$ python3 -q
>>> import numpy as np
>>> np.set_printoptions(precision=1, suppress=True, linewidth=120)
>>> E = np.loadtxt("data.csv", delimiter=",")
>>> E
array([[-1. , -0.1,  0.1, -0.2],
       [ 0.2, -0.8,  0.5, -0.1],
       [ 0.1, -0.3, -0.6, -0.7],
       [-0.2, -0.5, -0.6,  0.6]])
>>> C2 = E.T @ E
>>> np.linalg.matrix_rank(C2)
np.int64(4)
>>> np.diag(C2)
array([1., 1., 1., 1.])
>>> np.linalg.eigvalsh(C2)[::-1]
array([1., 1., 1., 1.])
>>> C2.round(1) + 0
array([[1., 0., 0., 0.],
       [0., 1., 0., 0.],
       [0., 0., 1., 0.],
       [0., 0., 0., 1.]])
>>> (E @ E.T).shape
(4, 4)
>>> np.allclose(C2, C2.T)
True
>>> x0 = np.array([2, 9, -5, 5])
>>> [p for p in range(1, 25) if np.allclose(np.linalg.matrix_power(E, p), np.eye(4))]
[]
>>> round(np.linalg.det(E), 1)
np.float64(-1.0)
>>> np.abs(np.linalg.eigvals(E))
array([1., 1., 1., 1.])
>>> 4 - np.linalg.matrix_rank(E - np.eye(4), tol=1e-8)
np.int64(1)
>>> np.sort(np.abs(np.degrees(np.angle(np.linalg.eigvals(E)))))
array([  0. , 153.4, 153.4, 180. ])
>>> E.T @ (E @ x0)
array([ 2.,  9., -5.,  5.])
>>> np.linalg.inv(E)
array([[-1. ,  0.2,  0.1, -0.2],
       [-0.1, -0.8, -0.3, -0.5],
       [ 0.1,  0.5, -0.6, -0.6],
       [-0.2, -0.1, -0.7,  0.6]])
>>> np.linalg.norm(E, axis=0)
array([1., 1., 1., 1.])
>>> round(float(np.linalg.norm(E[1], 1)), 1), round(float(np.linalg.norm(E[1], np.inf)), 1)
(1.6, 0.8)
>>> np.round(np.linalg.norm(E, 1), 1), round(float(np.linalg.norm(E, np.inf)), 1)
(np.float64(1.9), 1.9)
>>> np.round(np.linalg.norm(E) ** 2 / np.linalg.norm(E, 2) ** 2, 1)
np.float64(4.0)
>>> round(np.linalg.norm(E, 2), 1)
np.float64(1.0)
>>> np.linalg.norm(E, axis=1)
array([1., 1., 1., 1.])
>>> U, s = np.linalg.svd(E)
Traceback (most recent call last):
  File "<python-input-25>", line 1, in <module>
    U, s = np.linalg.svd(E)
    ^^^^
ValueError: too many values to unpack (expected 2)
>>> U, s, Vt = np.linalg.svd(E, full_matrices=False)
>>> np.round(U.T @ E @ Vt.T, 1) + 0
array([[1., 0., 0., 0.],
       [0., 1., 0., 0.],
       [0., 0., 1., 0.],
       [0., 0., 0., 1.]])
>>> np.round(Vt @ Vt.T, 1) + 0
array([[1., 0., 0., 0.],
       [0., 1., 0., 0.],
       [0., 0., 1., 0.],
       [0., 0., 0., 1.]])
>>> (s > 1e-8).sum()
np.int64(4)
>>> np.linalg.svd(E, compute_uv=False)
array([1., 1., 1., 1.])
>>> np.round(E[:, 0] @ E[:, 3], 1)
np.float64(0.0)
>>> X = np.loadtxt("dump.csv", delimiter=",")
>>> X
array([[-0.4, -0.5,  2.1],
       [ 0.3,  0.3, -1.5]])
>>> U, s, Vt = np.linalg.svd(X)
>>> np.argmax(s[:-1] / (s[1:] + 1e-6)) + 1
np.int64(1)
>>> s.round(1) + 0
array([2.7, 0. ])
>>> B = U[:, :1] @ np.diag(s[:1]) @ Vt[:1]
>>> np.linalg.matrix_rank(X, rtol=0.05)
np.int64(1)
>>> round(np.linalg.norm(X - B) / np.linalg.norm(X), 1)
np.float64(0.0)
>>> B
array([[-0.4, -0.5,  2.1],
       [ 0.3,  0.3, -1.5]])
>>> np.linalg.matrix_rank(B)
np.int64(1)
>>> np.allclose(E @ E.T, E.T @ E)
True
>>> round(np.trace(E), 1)
np.float64(-1.8)
>>> np.round(E @ E, 1) + 0
array([[ 1. ,  0.2, -0.1,  0. ],
       [-0.2,  0.6, -0.7, -0.4],
       [-0.1,  0.7,  0.7,  0. ],
       [-0.1,  0.3, -0.3,  0.9]])
>>> round(np.abs(np.linalg.eigvals(E)).max(), 1)
np.float64(1.0)
>>> U, s, Vt = np.linalg.svd(X)
>>> vecs = Vt[:(s > 1e-8).sum()]
>>> rng = np.random.default_rng(26)
>>> x0 = X[0] + 5 * X[1] + rng.integers(2) * np.eye(3)[1]
>>> x0
array([ 1. ,  2.2, -5.2])
>>> np.round(vecs.T @ vecs, 1) + 0
array([[ 0. ,  0. , -0.2],
       [ 0. ,  0.1, -0.2],
       [-0.2, -0.2,  0.9]])
>>> np.allclose(vecs.T @ vecs @ x0, x0)
False
>>> B = np.linalg.inv(E)
>>> B
array([[-1. ,  0.2,  0.1, -0.2],
       [-0.1, -0.8, -0.3, -0.5],
       [ 0.1,  0.5, -0.6, -0.6],
       [-0.2, -0.1, -0.7,  0.6]])
>>> round(np.linalg.cond(E), 1)
np.float64(1.0)
>>> np.linalg.inv(B)
array([[-1. , -0.1,  0.1, -0.2],
       [ 0.2, -0.8,  0.5, -0.1],
       [ 0.1, -0.3, -0.6, -0.7],
       [-0.2, -0.5, -0.6,  0.6]])
>>> W0 = np.load("sample14.npy")
>>> W0
array([[0, 1, 0, 0],
       [1, 0, 0, 1],
       [0, 0, 0, 1],
       [0, 1, 1, 0]])
>>> np.einsum("ij,ji->", W0, W0)
np.int64(6)
>>> round(float(np.linalg.det(W0.T)), 1)
1.0
>>> np.linalg.eigvals(W0)
array([-1.6, -0.6,  1.6,  0.6])
>>> t3 = np.stack([W0, -2 * W0, W0[::-1]])
>>> np.linalg.norm(t3, axis=(1, 2))
array([2.4, 4.9, 2.4])
>>> np.linalg.matrix_rank(t3)
array([4, 4, 4])
>>> np.linalg.det(t3)
array([ 1., 16.,  1.])
